% ipython --no-banner

In [1]: import numpy as np

In [2]: np.set_printoptions(precision=4, suppress=True, linewidth=120, legacy="1.25")

In [3]: out = np.array([[0, 2, 3], [1, 1, 2], [0, 3, 1]])

In [4]: W2 = np.array([[3, 0, 1, 0, 5],
   ...:     [4, 4, 2, 2, 4],
   ...:     [4, 2, 3, 1, 1],
   ...:     [3, 0, 1, 4, 1],
   ...:     [0, 3, 0, 5, 0]])

In [5]: E = np.block([[out, np.array([[-3, 3, 4, 0, -4], [-4, 4, -5, 5, 1], [4, 2, -2, 1, 3]])], [np.zeros((5, 3)), W2]])

In [6]: E
Out[6]: 
array([[ 0.,  2.,  3., -3.,  3.,  4.,  0., -4.],
       [ 1.,  1.,  2., -4.,  4., -5.,  5.,  1.],
       [ 0.,  3.,  1.,  4.,  2., -2.,  1.,  3.],
       [ 0.,  0.,  0.,  3.,  0.,  1.,  0.,  5.],
       [ 0.,  0.,  0.,  4.,  4.,  2.,  2.,  4.],
       [ 0.,  0.,  0.,  4.,  2.,  3.,  1.,  1.],
       [ 0.,  0.,  0.,  3.,  0.,  1.,  4.,  1.],
       [ 0.,  0.,  0.,  0.,  3.,  0.,  5.,  0.]])

In [7]: left, sv, vt = np.linalg.svd(E)

In [8]: np.argmax(sv[:-1] / (sv[1:] + 1e-6)) + 1
Out[8]: 7

In [9]: out = left[:, :7] @ np.diag(sv[:7]) @ vt[:7]

In [10]: round(np.linalg.norm(E - out) / np.linalg.norm(E), 4)
Out[10]: 0.0034

In [11]: x0 = np.array([7, 2, 3, 3, 5, 5, 7, 9])

In [12]: (E * x0).sum(axis=1)
Out[12]: array([ 3., 42., 55., 59., 92., 53., 51., 50.])

In [13]: print(E @ (2 * x0))
[  6.  84. 110. 118. 184. 106. 102. 100.]

In [14]: np.sign((E @ x0).round(6))
Out[14]: array([1., 1., 1., 1., 1., 1., 1., 1.])

In [15]: E * x0
Out[15]: 
array([[  0.,   4.,   9.,  -9.,  15.,  20.,   0., -36.],
       [  7.,   2.,   6., -12.,  20., -25.,  35.,   9.],
       [  0.,   6.,   3.,  12.,  10., -10.,   7.,  27.],
       [  0.,   0.,   0.,   9.,   0.,   5.,   0.,  45.],
       [  0.,   0.,   0.,  12.,  20.,  10.,  14.,  36.],
       [  0.,   0.,   0.,  12.,  10.,  15.,   7.,   9.],
       [  0.,   0.,   0.,   9.,   0.,   5.,  28.,   9.],
       [  0.,   0.,   0.,   0.,  15.,   0.,  35.,   0.]])

In [16]: m1 = np.load("layer1.npy")

In [17]: print(m1)
[[ 0.377  -0.0328 -0.2951 -0.2951 -0.4918 -0.2295 -0.623 ]
 [-0.0328  0.9983 -0.0155 -0.0155 -0.0259 -0.0121 -0.0328]
 [-0.2951 -0.0155  0.8602 -0.1398 -0.233  -0.1087 -0.2951]
 [-0.2951 -0.0155 -0.1398  0.8602 -0.233  -0.1087 -0.2951]
 [-0.4918 -0.0259 -0.233  -0.233   0.6117 -0.1812 -0.4918]
 [-0.2295 -0.0121 -0.1087 -0.1087 -0.1812  0.9154 -0.2295]
 [-0.623  -0.0328 -0.2951 -0.2951 -0.4918 -0.2295  0.377 ]]

In [18]: print(np.round(np.abs(np.linalg.eigvals(m1)).max(), 4))
1.0

In [19]: print((m1 + m1.T) / 2)
[[ 0.377  -0.0328 -0.2951 -0.2951 -0.4918 -0.2295 -0.623 ]
 [-0.0328  0.9983 -0.0155 -0.0155 -0.0259 -0.0121 -0.0328]
 [-0.2951 -0.0155  0.8602 -0.1398 -0.233  -0.1087 -0.2951]
 [-0.2951 -0.0155 -0.1398  0.8602 -0.233  -0.1087 -0.2951]
 [-0.4918 -0.0259 -0.233  -0.233   0.6117 -0.1812 -0.4918]
 [-0.2295 -0.0121 -0.1087 -0.1087 -0.1812  0.9154 -0.2295]
 [-0.623  -0.0328 -0.2951 -0.2951 -0.4918 -0.2295  0.377 ]]

In [20]: np.allclose(m1 @ m1.T, m1.T @ m1)
Out[20]: True

In [21]: np.trace(m1)
Out[21]: 5.0

In [22]: np.sort(np.abs(np.linalg.eigvals(m1)))
Out[22]: array([1., 1., 1., 1., 1., 1., 1.])

In [23]: vals, vecs = np.linalg.eigvalsh(m1)
Traceback (most recent call last):
  Cell In[23], line 1
    vals, vecs = np.linalg.eigvalsh(m1)
ValueError: too many values to unpack (expected 2)


In [24]: vals, vecs = np.linalg.eigh(m1)

In [25]: np.round(vecs.T @ m1 @ vecs, 4) + 0
Out[25]: 
array([[-1.,  0.,  0.,  0.,  0.,  0.,  0.],
       [ 0.,  1.,  0.,  0.,  0.,  0.,  0.],
       [ 0.,  0.,  1.,  0.,  0.,  0.,  0.],
       [ 0.,  0.,  0.,  1.,  0.,  0.,  0.],
       [ 0.,  0.,  0.,  0.,  1.,  0.,  0.],
       [ 0.,  0.,  0.,  0.,  0.,  1.,  0.],
       [ 0.,  0.,  0.,  0.,  0.,  0.,  1.]])
